$ ipython --no-banner

In [1]: import numpy as np

In [2]: np.set_printoptions(precision=2, suppress=True, linewidth=100)

In [3]: data = np.load("run11.npy")

In [4]: data
Out[4]: 
array([[ 0.35, -1.09,  1.28],
       [ 0.3 ,  0.57, -0.06],
       [-1.05, -1.67, -0.04],
       [-0.5 , -0.95,  0.1 ]])

In [5]: W1 = np.array([[-1, 0, 0, 3, -1], [2, -2, 1, 2, -2], [3, -1, -3, -1, 1]])

In [6]: coef = np.array([1, -1, -1, 1, -1])

In [7]: act = np.maximum(data @ W1 + coef, 0)

In [8]: act
Out[8]: 
array([[2.31, 0.  , 0.  , 0.  , 2.11],
       [1.66, 0.  , 0.  , 3.1 , 0.  ],
       [0.  , 2.38, 0.  , 0.  , 3.35],
       [0.  , 0.8 , 0.  , 0.  , 1.5 ]])

In [9]: (act > 0).astype(int)
Out[9]: 
array([[1, 0, 0, 0, 1],
       [1, 0, 0, 1, 0],
       [0, 1, 0, 0, 1],
       [0, 1, 0, 0, 1]])

In [10]: (act > 0).mean(axis=0)
Out[10]: array([0.5 , 0.5 , 0.  , 0.25, 0.75])

In [11]: np.linalg.matrix_rank(act)
Out[11]: np.int64(4)

In [12]: basis = np.array([[1, 1], [0, 2], [-1, 2], [2, -1], [0, -1]])

In [13]: act @ basis
Out[13]: 
array([[ 2.31,  0.2 ],
       [ 7.86, -1.44],
       [ 0.  ,  1.41],
       [ 0.  ,  0.1 ]])

In [14]: B = data / np.linalg.norm(data, axis=1, keepdims=True)

In [15]: C2 = B @ B.T

In [16]: round(np.degrees(np.arccos(np.clip(C2[0, 1], -1, 1))), 2)
Out[16]: np.float64(122.27)

In [17]: np.linalg.norm(B, axis=1)
Out[17]: array([1., 1., 1., 1.])

In [18]: (C2 - 2 * np.eye(4)).round(6).argmax(axis=1)
Out[18]: array([3, 0, 3, 2])

In [19]: (np.abs(C2) > 0.9).astype(int)
Out[19]: 
array([[1, 0, 0, 0],
       [0, 1, 1, 1],
       [0, 1, 1, 1],
       [0, 1, 1, 1]])

In [20]: C2
Out[20]: 
array([[ 1.  , -0.53,  0.41,  0.53],
       [-0.53,  1.  , -0.99, -1.  ],
       [ 0.41, -0.99,  1.  ,  0.99],
       [ 0.53, -1.  ,  0.99,  1.  ]])

In [21]: def softmax(z):
    ...:     e = np.exp(z - z.max(axis=-1, keepdims=True))
    ...:     return e / e.sum(axis=-1, keepdims=True)
    ...: 

In [22]: softmax(data).sum(axis=1)
Out[22]: array([1., 1., 1., 1.])

In [23]: np.round(softmax(10 * data[1]), 2) + 0
Out[23]: array([0.06, 0.94, 0.  ])

In [24]: scores = data @ data.T / np.sqrt(3)

In [25]: softmax(scores).round(6).argmax(axis=1)
Out[25]: array([0, 1, 2, 2])

In [26]: U, sv, VT = np.linalg.svd(data)

In [27]: np.argmax(sv[:-1] / (sv[1:] + 1e-6)) + 1
Out[27]: np.int64(2)

In [28]: B = U[:, :2] @ np.diag(sv[:2]) @ VT[:2]

In [29]: round(float(np.abs(data - B).max()), 2)
Out[29]: 0.0

In [30]: B
Out[30]: 
array([[ 0.35, -1.09,  1.28],
       [ 0.3 ,  0.57, -0.06],
       [-1.05, -1.67, -0.04],
       [-0.5 , -0.95,  0.1 ]])

In [31]: np.linalg.matrix_rank(data, rtol=0.05)
Out[31]: np.int64(2)

In [32]: round(float(np.linalg.norm(data - B, 2)), 2), round(float(sv[2]), 2)
Out[32]: (0.0, 0.0)

In [33]: np.linalg.matrix_rank(B)
Out[33]: np.int64(2)

In [34]: round(np.linalg.norm(data - B) / np.linalg.norm(data), 2)
Out[34]: np.float64(0.0)

In [35]: T = np.stack([B, -3 * B, B[::-1]])

In [36]: T.sum(axis=0)
Out[36]: 
array([[-1.2 ,  1.23, -2.46],
       [-1.65, -2.81,  0.08],
       [ 2.4 ,  3.91,  0.02],
       [ 1.35,  0.81,  1.08]])

In [37]: np.einsum("bij,cij->bc", T, T)
Out[37]: 
array([[  8.42, -25.27,  -0.55],
       [-25.27,  75.81,   1.66],
       [ -0.55,   1.66,   8.42]])

In [38]: np.linalg.matrix_rank(T.reshape(3, -1))
Out[38]: np.int64(2)

In [39]: (T @ B.T).shape
Out[39]: (3, 4, 4)

In [40]: M = np.loadtxt("block12.csv", delimiter=",")

In [41]: M
Out[41]: 
array([[-0.71, -0.32, -0.62, -0.46, -0.18, -0.49,  0.47],
       [-0.32,  1.09,  0.74,  0.61,  0.36,  0.53, -0.53],
       [-0.62,  0.74,  1.28,  1.36,  0.67, -0.34,  0.11],
       [-0.46,  0.61,  1.36, -0.56,  0.25, -0.54,  1.14],
       [-0.18,  0.36,  0.67,  0.25, -0.77, -0.38, -0.07],
       [-0.49,  0.53, -0.34, -0.54, -0.38,  0.46,  0.12],
       [ 0.47, -0.53,  0.11,  1.14, -0.07,  0.12,  1.2 ]])

In [42]: np.round(softmax(10 * M[6]), 2) + 0
Out[42]: array([0.  , 0.  , 0.  , 0.35, 0.  , 0.  , 0.64])

In [43]: softmax(M[6])
Out[43]: array([0.14, 0.05, 0.09, 0.26, 0.08, 0.1 , 0.28])

In [44]: scores = M @ M.T / np.sqrt(7)

In [45]: softmax(scores)
Out[45]: 
array([[0.26, 0.08, 0.09, 0.15, 0.13, 0.17, 0.12],
       [0.05, 0.28, 0.26, 0.12, 0.12, 0.1 , 0.07],
       [0.04, 0.18, 0.41, 0.14, 0.1 , 0.04, 0.09],
       [0.08, 0.09, 0.17, 0.39, 0.11, 0.08, 0.08],
       [0.1 , 0.14, 0.17, 0.16, 0.19, 0.11, 0.11],
       [0.16, 0.15, 0.1 , 0.14, 0.14, 0.22, 0.09],
       [0.1 , 0.09, 0.16, 0.12, 0.11, 0.07, 0.36]])

In [46]: softmax(scores)[6] @ M
Out[46]: array([-0.13,  0.13,  0.45,  0.56,  0.01, -0.08,  0.59])

In [47]: softmax(scores + np.triu(np.full(scores.shape, -np.inf), 1))
Out[47]: 
array([[1.  , 0.  , 0.  , 0.  , 0.  , 0.  , 0.  ],
       [0.16, 0.84, 0.  , 0.  , 0.  , 0.  , 0.  ],
       [0.06, 0.28, 0.65, 0.  , 0.  , 0.  , 0.  ],
       [0.11, 0.13, 0.23, 0.53, 0.  , 0.  , 0.  ],
       [0.13, 0.18, 0.23, 0.21, 0.25, 0.  , 0.  ],
       [0.18, 0.16, 0.11, 0.16, 0.15, 0.24, 0.  ],
       [0.1 , 0.09, 0.16, 0.12, 0.11, 0.07, 0.36]])

In [48]: softmax(scores).round(6).argmax(axis=1)
Out[48]: array([0, 1, 2, 3, 4, 5, 6])

In [49]: W0 = np.load("w.npy")

In [50]: W0
Out[50]: 
array([[3., 2., 2., 0., 0., 0.],
       [2., 3., 2., 0., 0., 0.],
       [2., 2., 3., 0., 0., 0.],
       [0., 0., 0., 3., 0., 0.],
       [0., 0., 0., 0., 3., 2.],
       [0., 0., 0., 0., 2., 3.]])

In [51]: ev, vecs = np.linalg.eigh(W0)

In [52]: vecs @ np.diag(ev) @ vecs.T
Out[52]: 
array([[3., 2., 2., 0., 0., 0.],
       [2., 3., 2., 0., 0., 0.],
       [2., 2., 3., 0., 0., 0.],
       [0., 0., 0., 3., 0., 0.],
       [0., 0., 0., 0., 3., 2.],
       [0., 0., 0., 0., 2., 3.]])

In [53]: np.round(vecs.T @ W0 @ vecs, 2) + 0
Out[53]: 
array([[1., 0., 0., 0., 0., 0.],
       [0., 1., 0., 0., 0., 0.],
       [0., 0., 1., 0., 0., 0.],
       [0., 0., 0., 3., 0., 0.],
       [0., 0., 0., 0., 5., 0.],
       [0., 0., 0., 0., 0., 7.]])

In [54]: np.linalg.eigvalsh(W0 @ W0)
Out[54]: array([ 1.,  1.,  1.,  9., 25., 49.])

In [55]: np.round(vecs.T @ vecs, 2) + 0
Out[55]: 
array([[1., 0., 0., 0., 0., 0.],
       [0., 1., 0., 0., 0., 0.],
       [0., 0., 1., 0., 0., 0.],
       [0., 0., 0., 1., 0., 0.],
       [0., 0., 0., 0., 1., 0.],
       [0., 0., 0., 0., 0., 1.]])

In [56]: np.unique(ev.round(6) + 0, return_counts=True)[1]
Out[56]: array([3, 1, 1, 1])

In [57]: np.abs(vecs[:, -1]).round(6).argmax()
Out[57]: np.int64(0)

In [58]: np.linalg.svd(W0, compute_uv=False)
Out[58]: array([7., 5., 3., 1., 1., 1.])

In [59]: O, vecs = np.linalg.qr(W0[:, :2])[0], np.linalg.qr(W0[:, 2:])[0]

In [60]: sv = np.linalg.svd(O.T @ vecs, compute_uv=False)

In [61]: np.degrees(np.arccos(sv.clip(0, 1)))
Out[61]: array([17.19, 90.  ])

In [62]: (sv > 0.9).sum()
Out[62]: np.int64(1)

In [63]: W0 @ W0
Out[63]: 
array([[17., 16., 16.,  0.,  0.,  0.],
       [16., 17., 16.,  0.,  0.,  0.],
       [16., 16., 17.,  0.,  0.,  0.],
       [ 0.,  0.,  0.,  9.,  0.,  0.],
       [ 0.,  0.,  0.,  0., 13., 12.],
       [ 0.,  0.,  0.,  0., 12., 13.]])

In [64]: (W0 + W0.T) / 2
Out[64]: 
array([[3., 2., 2., 0., 0., 0.],
       [2., 3., 2., 0., 0., 0.],
       [2., 2., 3., 0., 0., 0.],
       [0., 0., 0., 3., 0., 0.],
       [0., 0., 0., 0., 3., 2.],
       [0., 0., 0., 0., 2., 3.]])

In [65]: np.allclose(W0 @ W0.T, W0.T @ W0)
Out[65]: True

In [66]: np.sort(np.abs(np.linalg.eigvals(W0)))
Out[66]: array([1., 1., 1., 3., 5., 7.])

In [67]: np.round(np.linalg.det(W0), 2)
Out[67]: np.float64(105.0)

In [68]: r0, r1 = W0[5], W0[4]

In [69]: r0 @ r0
Out[69]: np.float64(13.0)

In [70]: r0 @ r1
Out[70]: np.float64(12.0)

In [71]: pr = (r0 @ r1) / (r0 @ r0) * r0

In [72]: np.outer(r0, r1)
Out[72]: 
array([[0., 0., 0., 0., 0., 0.],
       [0., 0., 0., 0., 0., 0.],
       [0., 0., 0., 0., 0., 0.],
       [0., 0., 0., 0., 0., 0.],
       [0., 0., 0., 0., 6., 4.],
       [0., 0., 0., 0., 9., 6.]])

In [73]: (r1 - pr) @ r0
Out[73]: np.float64(0.0)

In [74]: B = np.array([[8, 7], [-7, 6], [-1, 4], [9, 9], [-3, 9]])

In [75]: basis = np.array([[-5, 2, -1, 5], [-5, 0, -5, -3]])

In [76]: rng = np.random.default_rng(980)

In [77]: J = B @ basis + 0.1 * rng.normal(size=(5, 4))

In [78]: J
Out[78]: 
array([[-75.03,  16.1 , -42.86,  18.93],
       [  4.98, -14.15, -23.04, -53.14],
       [-15.04,  -1.93, -18.94, -17.01],
       [-90.17,  17.94, -54.03,  17.98],
       [-30.07,  -5.9 , -41.88, -42.11]])

In [79]: B = J + rng.integers(-2, 3, (5, 2)) @ rng.integers(-2, 3, (2, 4))

In [80]: B
Out[80]: 
array([[-79.03,  18.1 , -44.86,  22.93],
       [  4.98, -14.15, -23.04, -53.14],
       [-15.04,  -3.93, -18.94, -17.01],
       [-86.17,  19.94, -52.03,  13.98],
       [-30.07,  -9.9 , -41.88, -42.11]])

In [81]: np.abs(B - J).sum(axis=1)
Out[81]: array([12.,  0.,  2., 12.,  4.])

In [82]: np.round(np.linalg.svd(B - J, compute_uv=False), 2) + 0
Out[82]: array([8.49, 5.29, 0.  , 0.  ])

In [83]: np.linalg.matrix_rank(B - J, tol=1e-8)
Out[83]: np.int64(2)

In [84]: B - J
Out[84]: 
array([[-4.,  2., -2.,  4.],
       [ 0.,  0.,  0.,  0.],
       [ 0., -2.,  0.,  0.],
       [ 4.,  2.,  2., -4.],
       [ 0., -4.,  0.,  0.]])
